% ipython --no-banner

In [1]: import numpy as np

In [2]: np.set_printoptions(precision=1, suppress=True, linewidth=120)

In [3]: f = np.array([5, 0, 2])

In [4]: g = np.array([-2, 2, 0, -1, -3, -3])

In [5]: arr = np.outer(f, g)

In [6]: print(arr)
[[-10  10   0  -5 -15 -15]
 [  0   0   0   0   0   0]
 [ -4   4   0  -2  -6  -6]]

In [7]: # null space of dimension 5

In [8]: r = np.linalg.matrix_rank(arr)

In [9]: print(r)
1

In [10]: ns = np.linalg.svd(arr)[2][r:].T

In [11]: print(np.round(ns @ ns.T, 1) + 0)
[[ 0.9  0.1  0.  -0.1 -0.2 -0.2]
 [ 0.1  0.9  0.   0.1  0.2  0.2]
 [ 0.   0.   1.   0.   0.   0. ]
 [-0.1  0.1  0.   1.  -0.1 -0.1]
 [-0.2  0.2  0.  -0.1  0.7 -0.3]
 [-0.2  0.2  0.  -0.1 -0.3  0.7]]

In [12]: print(np.allclose(arr @ ns, 0))
True

In [13]: print([int(np.linalg.matrix_rank(np.delete(arr, i, axis=0))) for i in range(3)])
[1, 1, 1]

In [14]: Uu, sv, VT = np.linalg.svd(arr)

In [15]: vecs = VT[:(sv > 1e-8).sum()]

In [16]: rng = np.random.default_rng(82)

In [17]: vec = arr[2] + 4 * arr[0] + rng.integers(2) * np.eye(6)[1]

In [18]: print(vec)
[-44.  45.   0. -22. -66. -66.]

In [19]: print(np.round(vecs.T @ vecs, 1) + 0)
[[ 0.1 -0.1  0.   0.1  0.2  0.2]
 [-0.1  0.1  0.  -0.1 -0.2 -0.2]
 [ 0.   0.   0.   0.   0.   0. ]
 [ 0.1 -0.1  0.   0.   0.1  0.1]
 [ 0.2 -0.2  0.   0.1  0.3  0.3]
 [ 0.2 -0.2  0.   0.1  0.3  0.3]]

In [20]: print(np.round(np.diag(vecs.T @ vecs), 1) + 0)
[0.1 0.1 0.  0.  0.3 0.3]

In [21]: print(np.linalg.matrix_rank(np.vstack([arr, vec])))
2

In [22]: print(np.allclose(vecs.T @ vecs @ vec, vec))
False

In [23]: print(round(np.linalg.norm(vec - vecs.T @ vecs @ vec), 1))
0.9

In [24]: K = np.load("a.npy")

In [25]: print(K.round(1) + 0)
[[-0.5  0.7 -0.5 -0.1]
 [-0.8 -0.6  0.  -0.1]
 [-0.1  0.  -0.1  1. ]
 [-0.3  0.4  0.9  0.1]]

In [26]: print(np.round(np.linalg.norm(K[3], 1), 1), round(np.linalg.norm(K[3], np.inf), 1))
1.6 0.9

In [27]: print(np.round(np.linalg.norm(K[3] - K[0]), 1))
1.4

In [28]: print(np.round(np.linalg.norm(K, "nuc"), 1))
4.0

In [29]: print(round(np.linalg.norm(K) ** 2 / np.linalg.norm(K, 2) ** 2, 1))
4.0

In [30]: print(round(np.linalg.norm(K, 1), 1), np.round(np.linalg.norm(K, np.inf), 1))
1.7 1.8

In [31]: M = np.load("m.npy")

In [32]: print(M)
[[ 4. -1.  0.  0.  0.  0.  0.]
 [-1.  0. -1.  0.  0.  0.  0.]
 [ 0. -1.  5. -1.  0.  0.  0.]
 [ 0.  0. -1.  0. -1.  0.  0.]
 [ 0.  0.  0. -1.  4. -1.  0.]
 [ 0.  0.  0.  0. -1.  3. -1.]
 [ 0.  0.  0.  0.  0. -1.  4.]]

In [33]: labels = rng.permutation(7)

In [34]: B = M[:, labels] * rng.choice([-1, 1], 7)

In [35]: print(B)
[[ 0. -0.  4. -1.  0. -0. -0.]
 [ 0. -0. -1.  0.  0.  1. -0.]
 [ 0.  1.  0. -1.  0. -5. -0.]
 [-1. -0.  0.  0.  0.  1. -0.]
 [ 4.  1.  0.  0. -1. -0. -0.]
 [-1. -0.  0.  0.  3. -0.  1.]
 [ 0. -0.  0.  0. -1. -0. -4.]]

In [36]: Uu, _, VT = np.linalg.svd(M.T @ B)

In [37]: print(labels)
[4 3 0 1 5 2 6]

In [38]: O, r_ = np.linalg.qr(M)

In [39]: print(np.allclose(r_.T @ r_, M.T @ M))
True

In [40]: print(np.abs(np.diag(r_)))
[4.1 1.  2.3 1.  1.6 2.5 3.4]

In [41]: print(round(float(np.trace(O @ O.T)), 1))
7.0

In [42]: print(np.round(O @ r_, 1) + 0)
[[ 4. -1.  0.  0.  0.  0.  0.]
 [-1.  0. -1.  0.  0.  0.  0.]
 [ 0. -1.  5. -1.  0.  0.  0.]
 [ 0.  0. -1.  0. -1.  0.  0.]
 [ 0.  0.  0. -1.  4. -1.  0.]
 [ 0.  0.  0.  0. -1.  3. -1.]
 [ 0.  0.  0.  0.  0. -1.  4.]]

In [43]: print(np.round(O.T @ O, 1) + 0)
[[1. 0. 0. 0. 0. 0. 0.]
 [0. 1. 0. 0. 0. 0. 0.]
 [0. 0. 1. 0. 0. 0. 0.]
 [0. 0. 0. 1. 0. 0. 0.]
 [0. 0. 0. 0. 1. 0. 0.]
 [0. 0. 0. 0. 0. 1. 0.]
 [0. 0. 0. 0. 0. 0. 1.]]

In [44]: print(M.mean(axis=0))
[ 0.4 -0.3  0.4 -0.3  0.3  0.1  0.4]

In [45]: print(M.shape)
(7, 7)

In [46]: print(np.abs(M).max())
5.0

In [47]: print(np.diff(M, axis=0))
[[-5.  1. -1.  0.  0.  0.  0.]
 [ 1. -1.  6. -1.  0.  0.  0.]
 [ 0.  1. -6.  1. -1.  0.  0.]
 [ 0.  0.  1. -1.  5. -1.  0.]
 [ 0.  0.  0.  1. -5.  4. -1.]
 [ 0.  0.  0.  0.  1. -4.  5.]]

In [48]: print(round(float(np.linalg.norm(M)), 1))
9.7

In [49]: print([round(float(np.linalg.det(M[:i, :i])), 2) + 0 for i in range(1, 8)])
[4.0, -1.0, -9.0, 1.0, 13.0, 38.0, 139.0]

In [50]: print(np.round(np.linalg.eigvalsh(M).min(), 1))
-0.6

In [51]: print(np.all(np.linalg.eigvalsh(M) > 0))
False

In [52]: t3 = np.stack([M, -2 * M, M[::-1]])

In [53]: print((t3 @ M.T).shape)
(3, 7, 7)

In [54]: print(np.linalg.matrix_rank(t3))
[7 7 7]

In [55]: print(np.linalg.matrix_rank(t3.reshape(3, -1)))
2

In [56]: print(np.einsum("bij,cij->bc", t3, t3))
[[  94. -188.    4.]
 [-188.  376.   -8.]
 [   4.   -8.   94.]]

In [57]: print(t3.sum(axis=0))
[[-4.  1.  0.  0.  0. -1.  4.]
 [ 1.  0.  1.  0. -1.  3. -1.]
 [ 0.  1. -5.  0.  4. -1.  0.]
 [ 0.  0.  0.  0.  0.  0.  0.]
 [ 0. -1.  5.  0. -4.  1.  0.]
 [-1.  0. -1.  0.  1. -3.  1.]
 [ 4. -1.  0.  0.  0.  1. -4.]]

In [58]: m1 = np.load("test10.npy")

In [59]: print(m1)
[[ 2.9  5.   4.8  3.   3.   1.1  5.   0.9  4.9]
 [ 3.   4.9  4.9  3.   3.1  1.   5.1  1.1  5.1]
 [ 3.   5.   5.   3.   3.   1.1  5.   1.   4.8]
 [ 3.   5.   4.9  3.1  3.   1.   5.   1.1  4.9]
 [ 3.   4.8  5.   2.8  2.9  0.9  5.   0.9  4.9]
 [ 2.9  4.8  4.9  2.9  2.9  1.   5.1  0.9  5.2]
 [ 3.   5.   4.9  3.1  3.   1.   5.   0.8  4.8]
 [ 3.1  5.   4.9  2.9  3.1  1.3  4.9  1.   5. ]
 [ 3.1  5.1  5.1  3.   2.8  0.9  4.9  0.9  4.9]
 [ 2.9  4.9  4.9  2.8  3.   1.   5.1  1.1  5. ]
 [ 2.9  5.   4.9  2.9  2.9  0.9  4.9  1.1  5. ]
 [ 3.   5.1  4.9  2.9  2.9  1.2  4.9  1.1  4.9]
 [ 2.1  5.   4.2  5.   0.   0.1  2.9 -0.2  0.1]
 [ 1.8  5.1  3.9  4.9  0.1  0.1  3.1  0.   0. ]
 [ 1.9  5.1  4.1  5.1  0.2  0.1  3.   0.  -0.1]
 [ 2.   4.9  3.8  5.   0.2  0.   2.9  0.1  0.1]
 [ 2.   5.1  4.1  5.1  0.  -0.2  2.8  0.  -0.2]
 [ 2.   5.   3.7  5.   0.1  0.2  3.1  0.   0.1]
 [ 1.9  5.   3.9  4.8  0.   0.   2.9  0.1 -0.1]
 [ 2.   5.1  3.9  5.   0.  -0.1  3.  -0.1  0. ]
 [ 2.   4.9  4.   5.   0.   0.   3.   0.   0.1]
 [ 1.8  5.2  4.2  5.   0.  -0.1  3.   0.1  0. ]
 [ 1.8  5.1  4.   5.1  0.1  0.1  2.9  0.2 -0.1]
 [ 2.   5.   4.2  5.1  0.   0.1  3.1  0.   0. ]
 [ 5.   0.1  0.   4.9  1.9  0.1  2.   4.   1. ]
 [ 5.  -0.1  0.1  5.   2.1 -0.1  2.   3.9  0.9]
 [ 5.  -0.2  0.   5.1  2.1  0.1  2.2  4.1  0.9]
 [ 5.  -0.1  0.   4.9  1.9  0.   2.   4.1  1.1]
 [ 5.   0.1 -0.1  4.8  2.2  0.2  2.1  4.   1. ]
 [ 5.1  0.  -0.1  5.   2.1  0.   1.8  4.   1.2]
 [ 5.   0.1  0.   5.   2.1  0.   2.1  3.9  1. ]
 [ 5.2  0.   0.   4.9  2.   0.   2.   3.9  1. ]
 [ 5.   0.1 -0.1  5.   2.1 -0.2  1.9  3.9  1. ]
 [ 5.2 -0.1 -0.1  4.9  2.  -0.1  2.2  4.   0.9]
 [ 5.   0.1  0.1  4.8  2.   0.1  1.9  3.9  0.9]
 [ 4.9  0.1 -0.2  5.1  2.2  0.1  1.9  4.   1. ]]

In [60]: B = np.c_[m1[:, :6] @ np.array([[7, -1, -1, 6, 3, -4],
    ...:     [-6, 1, -6, -3, -4, -4],
    ...:     [0, 0, 2, -7, 2, -8],
    ...:     [9, -6, 2, 6, -2, -5],
    ...:     [-7, 2, 1, -7, 0, 1],
    ...:     [-2, -8, 3, 2, -4, 4]]), np.array([0, 1, -1, -2, -1, 2, 2, 1, -2, 2, -2, -1, -1, -2, -2, 1, -1, 2, -2, -1, 0, 0, -2, 0, 2, 1, 0, 1, -1, 2, -2, -1, 2, 1, -1, -1])]

In [61]: print(B)
[[ -5.9 -18.7 -11.  -32.  -12.1 -77.6   0. ]
 [ -5.1 -17.9 -10.5 -32.7 -10.8 -78.7   1. ]
 [ -5.2 -18.8 -10.7 -32.8 -11.4 -79.6  -1. ]
 [ -4.1 -18.6 -11.  -31.7 -11.4 -79.7  -2. ]
 [ -4.7 -16.4 -10.6 -33.1  -9.4 -78.7  -1. ]
 [ -4.7 -17.7 -10.2 -32.2 -10.5 -77.6   2. ]
 [ -4.1 -18.6 -11.  -31.7 -11.4 -79.7   2. ]
 [ -6.5 -19.7 -10.5 -32.4 -11.9 -77.8   1. ]
 [ -3.3 -17.6 -12.  -32.2 -10.5 -82.2  -2. ]
 [ -6.9 -16.8 -10.9 -33.8 -10.7 -77.4   2. ]
 [ -5.7 -16.7 -11.7 -33.  -10.9 -78.8  -2. ]
 [ -6.2 -19.1 -11.5 -32.1 -12.2 -78.4  -1. ]
 [ 29.5 -27.9 -13.4  -1.6 -15.7 -86.6  -1. ]
 [ 25.2 -26.7 -14.4  -2.9 -17.4 -82.8  -2. ]
 [ 27.  -27.8 -13.6  -3.2 -17.1 -85.7  -2. ]
 [ 28.2 -26.7 -13.6  -0.7 -16.  -82.8   1. ]
 [ 29.7 -25.9 -14.8  -1.8 -15.6 -87.5  -1. ]
 [ 27.9 -28.4 -13.9   0.8 -17.4 -81.7   2. ]
 [ 26.5 -25.7 -14.5  -2.1 -16.1 -82.8  -2. ]
 [ 28.6 -26.1 -15.1  -0.8 -16.2 -85.   -1. ]
 [ 29.6 -27.1 -13.4  -0.7 -15.6 -84.6   0. ]
 [ 26.6 -25.8 -14.9  -4.4 -16.6 -87.    0. ]
 [ 27.  -27.9 -13.8  -2.4 -17.6 -84.6  -2. ]
 [ 29.7 -28.4 -13.1  -1.6 -16.2 -86.7   0. ]
 [ 65.  -31.3   6.4  46.    4.4 -42.6   2. ]
 [ 66.1 -30.1   7.6  44.7   6.  -43.7   1. ]
 [ 67.2 -32.4   8.8  46.7   5.2 -42.2   0. ]
 [ 66.4 -30.7   7.3  46.4   5.6 -42.2   1. ]
 [ 61.8 -30.9   6.6  44.2   4.  -40.6  -1. ]
 [ 66.  -30.9   6.8  46.6   5.1 -42.5   2. ]
 [ 64.7 -30.7   6.5  45.    4.6 -43.3  -2. ]
 [ 66.5 -30.6   6.6  46.6   5.8 -43.3  -1. ]
 [ 65.1 -29.1   5.7  45.3   5.2 -43.3   2. ]
 [ 67.3 -29.9   6.7  47.4   6.4 -42.5   1. ]
 [ 63.4 -30.5   6.5  44.    4.8 -42.8  -1. ]
 [ 64.  -31.8   6.8  45.9   3.3 -41.3  -1. ]]

In [62]: print(np.linalg.norm(np.linalg.qr(m1)[0].T @ B, axis=0) ** 2 / ((B ** 2).sum(axis=0) + 1e-12))
[1.  1.  1.  1.  1.  1.  0.3]

In [63]: print(np.round(np.linalg.lstsq(m1, B[:, 0])[0], 1) + 0)
[ 7. -6.  0.  9. -7. -2.  0.  0.  0.]

In [64]: print(np.round(np.linalg.norm(B - m1 @ np.linalg.lstsq(m1, B)[0], axis=0), 1) + 0)
[0.  0.  0.  0.  0.  0.  7.2]
